>>> import numpy as np
>>> np.set_printoptions(precision=2, suppress=True, linewidth=140)
>>> feats = np.loadtxt("w.csv", delimiter=",")
>>> feats
array([[ -5.15,  -1.87,   7.87,   7.95,   5.67],
       [ -4.65,  -3.33,   3.36,   3.39,   3.07],
       [ -4.54,  -3.35,   3.04,   3.09,   2.89],
       [ -4.17,  -3.33,   2.15,   2.24,   2.38],
       [ -2.27,  -2.14,   0.12,   0.41,   1.06],
       [  0.79,   0.78,   0.52,   0.01,  -0.63],
       [  1.09,   1.04,   0.89,  -0.01,  -1.04],
       [  1.36,   1.07,   2.16,  -0.31,  -2.59],
       [  1.28,   0.85,   2.56,  -0.5 ,  -3.15],
       [  0.05,  -1.3 ,   4.25,  -1.93,  -6.19],
       [  0.04,  -1.31,   4.26,  -1.94,  -6.21],
       [ -1.49,  -3.78,   5.27,  -3.49,  -8.76],
       [-10.02, -17.13,   7.59, -11.89, -19.9 ],
       [-25.9 , -41.84,   8.  , -27.9 , -37.89]])
>>> Uu, sigma, VT = np.linalg.svd(feats)
>>> sigma.round(2) + 0
array([76.44, 18.76, 12.49,  0.  ,  0.  ])
>>> np.argmax(sigma[:-1] / (sigma[1:] + 1e-6)) + 1
np.int64(3)
>>> M2 = Uu[:, :3] @ np.diag(sigma[:3]) @ VT[:3]
>>> round(float(np.linalg.norm(feats - M2) / np.linalg.norm(feats)), 2)
0.0
>>> print(np.round(np.linalg.norm(feats - M2, 2), 2), np.round(sigma[3], 2))
0.0 0.0
>>> np.linalg.matrix_rank(feats, rtol=0.05)
np.int64(3)
>>> np.linalg.matrix_rank(M2)
np.int64(3)
>>> r = np.linalg.matrix_rank(feats)
>>> r
np.int64(3)
>>> N = np.linalg.svd(feats)[2][r:].T
>>> np.linalg.matrix_rank(feats.T @ feats), np.linalg.matrix_rank(feats @ feats.T)
(np.int64(3), np.int64(3))
>>> [int(np.linalg.matrix_rank(np.delete(feats, i, axis=0))) for i in range(14)]
[3, 3, 3, 3, 3, 3, 3, 3, 3, 3, 3, 3, 3, 3]
>>> N @ N.T
array([[ 0.52, -0.47,  0.08,  0.05,  0.14],
       [-0.47,  0.44, -0.01, -0.14, -0.06],
       [ 0.08, -0.01,  0.19, -0.31,  0.23],
       [ 0.05, -0.14, -0.31,  0.56, -0.36],
       [ 0.14, -0.06,  0.23, -0.36,  0.28]])
>>> rng = np.random.default_rng(6274)
>>> lab = rng.integers(0, 3, 6)
>>> F = np.array([[-2, 1, 4, 2, -4, -1],
...     [5, -3, 0, -2, 0, -1],
...     [-2, 2, -1, -5, -3, -1],
...     [1, -4, -5, 1, -5, 3],
...     [0, 1, 4, -3, 0, -5],
...     [-2, 4, 3, -5, 0, -4]]) * (lab[:, None] == lab)
>>> F
array([[-2,  0,  0,  2,  0, -1],
       [ 0, -3,  0,  0,  0,  0],
       [ 0,  2, -1,  0, -3,  0],
       [ 1,  0,  0,  1,  0,  3],
       [ 0,  1,  4,  0,  0,  0],
       [-2,  0,  0, -5,  0, -4]])
>>> # 2 groups of indices that never mix
>>> O, vecs = np.linalg.qr(F[:, :2])[0], np.linalg.qr(F[:, 2:])[0]
>>> sigma = np.linalg.svd(O.T @ vecs, compute_uv=False)
>>> np.degrees(np.arccos(sigma.clip(0, 1)))
array([24.61, 53.3 ])
>>> sigma
array([0.91, 0.6 ])
>>> round(float(np.linalg.norm(O @ O.T - vecs @ vecs.T, 2)), 2)
1.0
>>> M2 = np.linalg.inv(F)
>>> round(np.linalg.det(F) * np.linalg.det(M2), 2)
np.float64(1.0)
>>> M2
array([[-0.48, -0.  , -0.  , -0.57, -0.  , -0.3 ],
       [-0.  , -0.33, -0.  , -0.  , -0.  , -0.  ],
       [ 0.  ,  0.08,  0.  ,  0.  ,  0.25,  0.  ],
       [ 0.09, -0.  , -0.  , -0.26, -0.  , -0.22],
       [-0.  , -0.25, -0.33, -0.  , -0.08, -0.  ],
       [ 0.13,  0.  ,  0.  ,  0.61,  0.  ,  0.17]])
>>> np.linalg.det(F) * M2
array([[-396.,   -0.,   -0., -468.,   -0., -252.],
       [  -0., -276.,   -0.,   -0.,   -0.,   -0.],
       [   0.,   69.,    0.,    0.,  207.,    0.],
       [  72.,   -0.,   -0., -216.,   -0., -180.],
       [  -0., -207., -276.,   -0.,  -69.,   -0.],
       [ 108.,    0.,    0.,  504.,    0.,  144.]])
>>> t3 = np.stack([M2, 3 * M2, M2[::-1]])
>>> t3.shape
(3, 6, 6)
>>> np.linalg.norm(t3, axis=(1, 2))
array([1.24, 3.73, 1.24])
>>> W0 = np.array([[30, -1, 2, 0], [0, -1, -1, -2], [1, 2, 11, 1], [-2, 1, 0, 30]])
>>> np.linalg.matrix_rank(W0, rtol=0.1)
np.int64(3)
>>> [round(float(x), 2) for x in np.linalg.svd(W0, compute_uv=False)[:3]]
[31.11, 29.17, 11.12]
>>> np.abs(np.linalg.svd(W0)[2][-1])
array([0.05, 0.98, 0.19, 0.03])
>>> np.linalg.cond(W0) > 100
np.False_
>>> np.allclose(W0 @ W0.T, W0.T @ W0)
False
>>> print(np.allclose(W0, W0.T))
False
>>> (W0 + W0.T) / 2
array([[30. , -0.5,  1.5, -1. ],
       [-0.5, -1. ,  0.5, -0.5],
       [ 1.5,  0.5, 11. ,  0.5],
       [-1. , -0.5,  0.5, 30. ]])
>>> np.trace(W0)
np.int64(70)
>>> np.linalg.matrix_power(W0, 2)
array([[ 902,  -25,   83,    4],
       [   3,   -3,  -10,  -59],
       [  39,   20,  121,   37],
       [-120,   31,   -5,  898]])
>>> print(W0 @ W0)
[[ 902  -25   83    4]
 [   3   -3  -10  -59]
 [  39   20  121   37]
 [-120   31   -5  898]]
>>> O, R = np.linalg.qr(W0)
>>> np.round(O @ R, 2) + 0
array([[30., -1.,  2.,  0.],
       [ 0., -1., -1., -2.],
       [ 1.,  2., 11.,  1.],
       [-2.,  1.,  0., 30.]])
>>> np.round(abs(R[0, 0]), 2), round(float(np.linalg.norm(W0[:, 0])), 2)
(np.float64(30.08), 30.08)
>>> print(np.round(O.T @ O, 2) + 0)
[[1. 0. 0. 0.]
 [0. 1. 0. 0.]
 [0. 0. 1. 0.]
 [0. 0. 0. 1.]]
>>> O, vecs = np.linalg.qr(W0[:, :2])[0], np.linalg.qr(W0[:, 2:])[0]
>>> sigma = np.linalg.svd(O.T @ vecs, compute_uv=False)
>>> print(np.degrees(np.arccos(sigma.clip(0, 1))))
[17.61 81.14]
>>> (sigma > 0.9).sum()
np.int64(1)
>>> sigma
array([0.95, 0.15])
>>> round(np.linalg.norm(O @ O.T - vecs @ vecs.T, 2), 2)
np.float64(0.99)
>>> W0.reshape(-1, 2)
array([[30, -1],
       [ 2,  0],
       [ 0, -1],
       [-1, -2],
       [ 1,  2],
       [11,  1],
       [-2,  1],
       [ 0, 30]])
>>> W0.ravel(order="F")
array([30,  0,  1, -2, -1, -1,  2,  1,  2, -1, 11,  0,  0, -2,  1, 30])
>>> t3 = W0.reshape(4, 2, -1)
>>> np.einsum("ihd,jhd->hij", t3, t3).shape
(2, 4, 4)
>>> t3[:, 0]
array([[30, -1],
       [ 0, -1],
       [ 1,  2],
       [-2,  1]])
>>> np.einsum("ihd,ihd->ih", t3, t3)
array([[901,   4],
       [  1,   5],
       [  5, 122],
       [  5, 900]])
>>> t3.sum(axis=1)
array([[32, -1],
       [-1, -3],
       [12,  3],
       [-2, 31]])
>>> X = np.load("arr.npy")
>>> X
array([[ 0.81, -0.31, -0.12],
       [-0.96,  0.76,  0.03],
       [-0.94, -0.27,  0.45],
       [ 0.99, -0.21, -0.5 ],
       [ 0.97, -0.44, -0.28],
       [ 0.93, -0.75,  0.01],
       [ 0.89, -0.62, -0.03],
       [ 0.97, -0.66, -0.15],
       [-1.  ,  0.9 ,  0.52],
       [ 0.74, -0.63,  0.08],
       [-0.07,  0.17, -0.05],
       [-1.  ,  0.65,  0.35],
       [ 0.2 ,  0.2 , -0.12],
       [ 0.96,  0.21, -0.45],
       [ 0.88, -0.51, -0.08],
       [ 0.73, -0.03, -0.19],
       [ 0.97, -0.91,  0.15],
       [-0.86, -0.1 ,  0.31],
       [ 0.13,  0.35, -0.17],
       [-0.8 , -0.54,  0.44],
       [-0.87,  0.12,  0.24],
       [-0.56,  0.78, -0.25],
       [ 0.8 , -0.96,  0.49],
       [ 0.32,  0.52, -0.28]])
>>> Xc = X - X.mean(axis=0)
>>> Uu, sigma, VT = np.linalg.svd(Xc, full_matrices=False)
>>> sigma ** 2 / (sigma ** 2).sum()
array([0.79, 0.19, 0.02])
>>> np.abs(VT[-1])
array([0.36, 0.4 , 0.84])
>>> print(np.abs(VT[0]).argmax())
0
>>> VT[0] * np.sign(VT[0, np.abs(VT[0]).argmax()])
array([ 0.87, -0.47, -0.16])
>>> print(np.abs(Uu[:, 0]).argmax())
8
>>> np.searchsorted(np.cumsum(sigma ** 2) / (sigma ** 2).sum(), 0.9) + 1
np.int64(2)
>>> lab = X[:, 1] > np.median(X[:, 1])
>>> r0 = X[lab].mean(axis=0) - X[~lab].mean(axis=0)
>>> print(np.round((((X - X.mean(axis=0)) @ r0 > 0) == lab).mean(), 2))
0.83
>>> P = X @ np.linalg.solve(X.T @ X, X.T)
>>> np.allclose(P @ P, P)
True
>>> np.round(np.linalg.eigvalsh(P), 2) + 0
array([0., 0., 0., 0., 0., 0., 0., 0., 0., 0., 0., 0., 0., 0., 0., 0., 0., 0., 0., 0., 0., 1., 1., 1.])
>>> P @ X[:, 0]
array([ 0.81, -0.96, -0.94,  0.99,  0.97,  0.93,  0.89,  0.97, -1.  ,  0.74, -0.07, -1.  ,  0.2 ,  0.96,  0.88,  0.73,  0.97, -0.86,  0.13,
       -0.8 , -0.87, -0.56,  0.8 ,  0.32])
>>> round(np.trace(P), 2)
np.float64(3.0)
>>> vec = np.array([1, 2, 5])
>>> y = X @ vec
>>> np.linalg.lstsq(X, y)[0]
array([1., 2., 5.])
>>> y = y + 0.02 * rng.normal(size=24)
>>> y
array([-0.42,  0.73,  0.79, -1.94, -1.32, -0.51, -0.54, -1.1 ,  3.41, -0.11,  0.01,  2.07,  0.01, -0.86, -0.54, -0.28, -0.13,  0.48, -0.03,
        0.33,  0.56, -0.23,  1.29, -0.08])
>>> coef, *_ = np.linalg.lstsq(X, y)
>>> np.round(np.linalg.norm(y - X @ coef), 2)
np.float64(0.08)
>>> np.round(X.T @ (y - X @ coef), 2) + 0
array([0., 0., 0.])
>>> [round(float(np.linalg.norm(np.linalg.solve(X.T @ X + lam * np.eye(3), X.T @ y))), 2) for lam in (0, 1, 10, 100)]
[5.45, 1.92, 0.62, 0.14]
>>> t3 = np.stack([F, 3 * F, F[::-1]])
>>> np.einsum("bij,cij->bc", t3, t3)
array([[105, 315, -10],
       [315, 945, -30],
       [-10, -30, 105]])
>>> print(np.linalg.det(t3))
[   828. 603612.   -828.]
>>> print((t3 @ F.T).shape)
(3, 6, 6)
>>> np.linalg.matrix_rank(t3)
array([6, 6, 6])
>>> mat = np.load("a.npy")
>>> mat
array([[ -4,  -3, -13,  -8],
       [  2,   4,  -6,  -5],
       [  0,   0,   0,   0],
       [  3,   5,   8,  -1],
       [  3,   5,   8,  -1],
       [ -1,   8,   1,  -8],
       [ -1,   2,  -5,  -9],
       [  0,   0,   0,   0],
       [ -4,   3,  -7,  -7],
       [  2,   4,  -6,  -5],
       [  2,   4,  -6,  -5],
       [  2,  -2, -12,  -6],
       [ -4,   3,  -7,  -7],
       [  0,  -6,  -6,  -1],
       [  3,   5,   8,  -1],
       [  0,  -6,  -6,  -1],
       [  0,   0,   0,   0],
       [  0,   0,   0,   0],
       [  0,  -6,  -6,  -1],
       [  0,   0,   0,   0],
       [ -4,   3,  -7,  -7],
       [  2,  -2, -12,  -6],
       [  2,   4,  -6,  -5],
       [  0,   0,   0,   0],
       [ -2,   7, -13, -12],
       [  0,  -6,  -6,  -1],
       [ -2,   7, -13, -12]])
>>> np.round(np.linalg.norm(feats, 2) / np.linalg.norm(feats), 2)
np.float64(0.96)
>>> print(np.linalg.cond(feats) > 100)
True
>>> C2 = np.cov(mat, rowvar=False)
>>> C2
array([[ 4.81,  0.32,  6.3 ,  4.  ],
       [ 0.32, 17.41,  5.57, -7.8 ],
       [ 6.3 ,  5.57, 37.82, 15.84],
       [ 4.  , -7.8 , 15.84, 14.73]])
>>> np.argwhere(np.triu(np.abs(np.corrcoef(mat.T)) > 0.8, 1))
array([], shape=(0, 2), dtype=int64)
>>> print(mat.std(axis=0))
[2.15 4.09 6.04 3.77]
>>> print(round(float(np.corrcoef(mat[:, 0], mat[:, 1])[0, 1]), 2))
0.03
>>> np.polyfit(mat[:, 0], mat[:, 1], 1)
array([0.07, 1.22])
>>> C2.shape
(4, 4)
>>> np.corrcoef(mat.T)
array([[ 1.  ,  0.03,  0.47,  0.48],
       [ 0.03,  1.  ,  0.22, -0.49],
       [ 0.47,  0.22,  1.  ,  0.67],
       [ 0.48, -0.49,  0.67,  1.  ]])
>>> K = np.loadtxt("out5.csv", delimiter=",")
>>> K
array([[  5.,   0.,   0.,   7.,   9.],
       [  8.,  -6.,   8.,  16.,  13.],
       [ 10., -15.,  14.,   9.,  16.],
       [  9., -20.,  15.,  13.,  24.],
       [  9., -16.,   7.,  20.,  27.],
       [  9., -17.,   7.,  16.,  21.],
       [ 12., -25.,  -2.,  17.,  24.],
       [  6., -31.,   3.,  10.,  16.],
       [  8., -30.,  11.,  12.,  25.],
       [  9., -35.,   9.,  11.,  28.],
       [ 14., -29.,   7.,  19.,  33.],
       [ 12., -32.,  15.,  18.,  34.],
       [ 13., -31.,   9.,  18.,  28.],
       [  9., -36.,  17.,  12.,  19.],
       [  6., -40.,  20.,   4.,  17.],
       [ 14., -47.,  23.,   9.,  15.],
       [ 13., -49.,  19.,   3.,   9.],
       [ 13., -47.,  23.,   4.,   5.],
       [ 17., -47.,  25.,   1.,   1.],
       [ 21., -46.,  34.,  -5.,   0.],
       [ 12., -51.,  37., -13.,   9.],
       [ 13., -48.,  29.,  -9.,  10.],
       [ 12., -51.,  23., -16.,  17.]])
>>> Xc = K - K.mean(axis=0)
>>> Uu, sigma, VT = np.linalg.svd(Xc, full_matrices=False)
>>> np.abs(VT[-1])
array([0.93, 0.11, 0.22, 0.26, 0.12])
>>> sigma
array([93.68, 44.09, 23.7 , 22.01, 11.68])
>>> (np.sign(Uu[:, 0]) == np.sign(Uu[0, 0])).astype(int)
array([1, 1, 1, 1, 1, 1, 1, 1, 1, 1, 1, 1, 1, 0, 0, 0, 0, 0, 0, 0, 0, 0, 0])
>>> sigma ** 2 / (sigma ** 2).sum()
array([0.74, 0.16, 0.05, 0.04, 0.01])
